In [1]: import numpy as np

In [2]: np.set_printoptions(suppress=True, linewidth=120)

In [3]: rnd = lambda a: np.round(a, 2) + 0

In [4]: W0 = np.loadtxt("out5.csv", delimiter=",")

In [5]: W0
Out[5]: 
array([[ 4.,  7.,  0.,  2.,  2.],
       [ 6.,  9.,  2.,  4.,  4.],
       [ 6.,  9.,  2.,  4.,  4.],
       [ 6.,  9.,  2.,  4.,  4.],
       [ 3.,  6., -1.,  1.,  1.],
       [ 4.,  7.,  0.,  2.,  2.],
       [ 4.,  7.,  0.,  2.,  2.],
       [ 6.,  9.,  2.,  4.,  4.],
       [ 7., 10.,  3.,  5.,  5.],
       [ 7., 10.,  3.,  5.,  5.],
       [ 7., 10.,  3.,  5.,  5.],
       [ 5.,  8.,  1.,  3.,  3.],
       [ 7., 10.,  3.,  5.,  5.]])

In [6]: # rank 2

In [7]: lab = W0[:, 0] > np.median(W0[:, 0])

In [8]: f = W0[lab].mean(axis=0) - W0[~lab].mean(axis=0)

In [9]: rnd((((W0 - W0.mean(axis=0)) @ f > 0) == lab).mean())
Out[9]: np.float64(0.69)

In [10]: np.argsort(-np.abs(f).round(6), kind="stable")
Out[10]: array([0, 1, 2, 3, 4])

In [11]: ((W0 - W0.mean(axis=0)) @ f > 0).astype(int)
Out[11]: array([0, 1, 1, 1, 0, 0, 0, 1, 1, 1, 1, 0, 1])

In [12]: Ac = W0 - W0.mean(axis=0)

In [13]: U, sv, VT = np.linalg.svd(Ac, full_matrices=False)

In [14]: rnd(sv)
Out[14]: array([10.78,  0.  ,  0.  ,  0.  ,  0.  ])

In [15]: (np.sign(U[:, 0]) == np.sign(U[0, 0])).astype(int)
Out[15]: array([1, 0, 0, 0, 1, 1, 1, 0, 0, 0, 0, 1, 0])

In [16]: rnd((sv ** 2).sum() ** 2 / (sv ** 4).sum())
Out[16]: np.float64(1.0)

In [17]: rnd(Ac.mean(axis=0))
Out[17]: array([0., 0., 0., 0., 0.])

In [18]: rnd(VT[0] * np.sign(VT[0, np.abs(VT[0]).argmax()]))
Out[18]: array([0.45, 0.45, 0.45, 0.45, 0.45])

In [19]: rnd(sv ** 2 / (sv ** 2).sum())
Out[19]: array([1., 0., 0., 0., 0.])

In [20]: f = np.array([0, 2])

In [21]: np.polyval(f, W0[11])
Out[21]: array([2., 2., 2., 2., 2.])

In [22]: np.cross(W0[11, :3], W0[7, :3])
Out[22]: array([ 7., -4., -3.])

In [23]: np.array([np.convolve(row, f, "same") for row in W0])
Out[23]: 
array([[ 0.,  8., 14.,  0.,  4.],
       [ 0., 12., 18.,  4.,  8.],
       [ 0., 12., 18.,  4.,  8.],
       [ 0., 12., 18.,  4.,  8.],
       [ 0.,  6., 12., -2.,  2.],
       [ 0.,  8., 14.,  0.,  4.],
       [ 0.,  8., 14.,  0.,  4.],
       [ 0., 12., 18.,  4.,  8.],
       [ 0., 14., 20.,  6., 10.],
       [ 0., 14., 20.,  6., 10.],
       [ 0., 14., 20.,  6., 10.],
       [ 0., 10., 16.,  2.,  6.],
       [ 0., 14., 20.,  6., 10.]])

In [24]: np.correlate(W0[11], W0[7], "full")
Out[24]: array([ 20.,  52.,  46.,  77., 128.,  75.,  39.,  45.,  18.])

In [25]: np.convolve(W0[11], f)
Out[25]: array([ 0., 10., 16.,  2.,  6.,  6.])

In [26]: B = np.array([[-3, 2, -2, -3, -2, 1, 0],
    ...:     [2, -1, 2, -1, 2, 0, -1],
    ...:     [0, -2, -2, 3, 2, -1, -1],
    ...:     [3, -1, -1, 2, 0, -1, 2],
    ...:     [-3, 0, -1, 2, 0, -3, 0],
    ...:     [0, 3, 2, 1, -3, -3, -3],
    ...:     [0, 0, -1, -2, 3, -3, 3],
    ...:     [-3, 2, -3, 1, -1, 1, 1],
    ...:     [3, 0, 0, 1, 1, 1, 3]])

In [27]: m1 = B.T @ B

In [28]: m1
Out[28]: 
array([[ 49, -17,  19,   7,  16,   3,  10],
       [-17,  23,  -1,  -8, -21,  -2,  -6],
       [ 19,  -1,  28,  -5,  -2,  -2, -14],
       [  7,  -8,  -5,  34,   1,  -9,  -3],
       [ 16, -21,  -2,   1,  32,  -4,  16],
       [  3,  -2,  -2,  -9,  -4,  32,   3],
       [ 10,  -6, -14,  -3,  16,   3,  34]])

In [29]: w, vecs = np.linalg.eigh(m1)

In [30]: x = np.array([-3, 2, 1, -1, 0, -1, 1])

In [31]: rnd(np.linalg.eigvalsh(m1[1:, 1:]))
Out[31]: array([ 2.75, 11.28, 27.03, 35.01, 44.54, 62.39])

In [32]: (np.sign(vecs[:, -1].round(6)) == np.sign(vecs[0, -1].round(6))).astype(int)
Out[32]: array([1, 0, 1, 1, 1, 1, 1])

In [33]: np.abs(m1).sum(axis=1).max(), rnd(np.abs(w).max())
Out[33]: (np.int64(121), np.float64(81.59))

In [34]: x @ m1 @ x / (x @ x), rnd(w[0]), rnd(w[-1])
Out[34]: (np.float64(43.0), np.float64(2.62), np.float64(81.59))

In [35]: rnd(vecs * np.maximum(w, 0) @ vecs.T)
Out[35]: 
array([[ 49., -17.,  19.,   7.,  16.,   3.,  10.],
       [-17.,  23.,  -1.,  -8., -21.,  -2.,  -6.],
       [ 19.,  -1.,  28.,  -5.,  -2.,  -2., -14.],
       [  7.,  -8.,  -5.,  34.,   1.,  -9.,  -3.],
       [ 16., -21.,  -2.,   1.,  32.,  -4.,  16.],
       [  3.,  -2.,  -2.,  -9.,  -4.,  32.,   3.],
       [ 10.,  -6., -14.,  -3.,  16.,   3.,  34.]])

In [36]: x @ m1 @ x
Out[36]: np.int64(731)
